In [1]: import numpy as np

In [2]: import numpy.linalg as la

In [3]: np.set_printoptions(suppress=True, linewidth=100)

In [4]: def tidy(a):
   ...:     return np.round(a, 3) + 0
   ...: 

In [5]: F = np.loadtxt("block16.csv", delimiter=",")

In [6]: F
Out[6]: 
array([[ -1.174, -20.343, -20.702, -20.388,  17.285],
       [  0.345, -18.847, -19.159, -19.994,  19.05 ],
       [  1.062, -21.114, -19.925, -22.167,  21.152],
       [  0.671, -20.826, -20.896, -20.899,  19.372],
       [ -1.665, -18.473, -21.344, -19.985,  20.868],
       [ -0.074, -18.995, -19.663, -19.01 ,  19.438],
       [  0.066, -19.82 , -20.117, -19.48 ,  22.37 ],
       [ -0.313, -20.895, -20.898, -20.65 ,  20.485],
       [  0.362, -20.336, -21.467, -20.471,  19.069],
       [ -0.796, -19.66 , -21.216, -20.667,  19.903],
       [  1.139, -17.68 , -20.282, -20.682,  20.501],
       [  0.319, -18.466, -19.291, -18.567,  20.066],
       [  0.054, -19.682, -20.481, -18.579,  19.936],
       [ -0.787, -18.002, -20.96 , -18.739,  19.759],
       [  0.075, -19.526, -18.911, -20.776,  18.918],
       [  0.139, -19.302, -21.349, -19.172,  19.433],
       [ -0.176, -20.559, -19.444, -19.307,  21.113],
       [  0.749, -18.61 , -19.387, -20.913,  19.436],
       [  0.188, -17.609, -19.502, -19.953,  20.729],
       [ -0.678, -18.751, -18.776, -19.045,  21.482],
       [  0.165, -19.706, -21.162, -20.624,  19.481]])

In [7]: cent = F[[13, 12]].astype(float)

In [8]: for _ in range(6):
   ...:     idx = la.norm(F[:, None] - cent, axis=-1).argmin(axis=1)
   ...:     cent = np.array([F[idx == j].mean(axis=0) for j in range(2)])
   ...: 

In [9]: idx
Out[9]: array([1, 1, 1, 1, 0, 0, 0, 1, 1, 1, 0, 0, 0, 0, 1, 1, 0, 1, 0, 0, 1])

In [10]: np.bincount(idx)
Out[10]: array([10, 11])

In [11]: tidy(cent)
Out[11]: 
array([[ -0.161, -18.804, -19.986, -19.335,  20.626],
       [  0.117, -19.924, -20.461, -20.611,  19.417]])

In [12]: np.abs(cent[1] - cent[0]).argmax()
Out[12]: np.int64(3)

In [13]: tidy(cent[1] - cent[0])
Out[13]: array([ 0.278, -1.12 , -0.475, -1.276, -1.209])
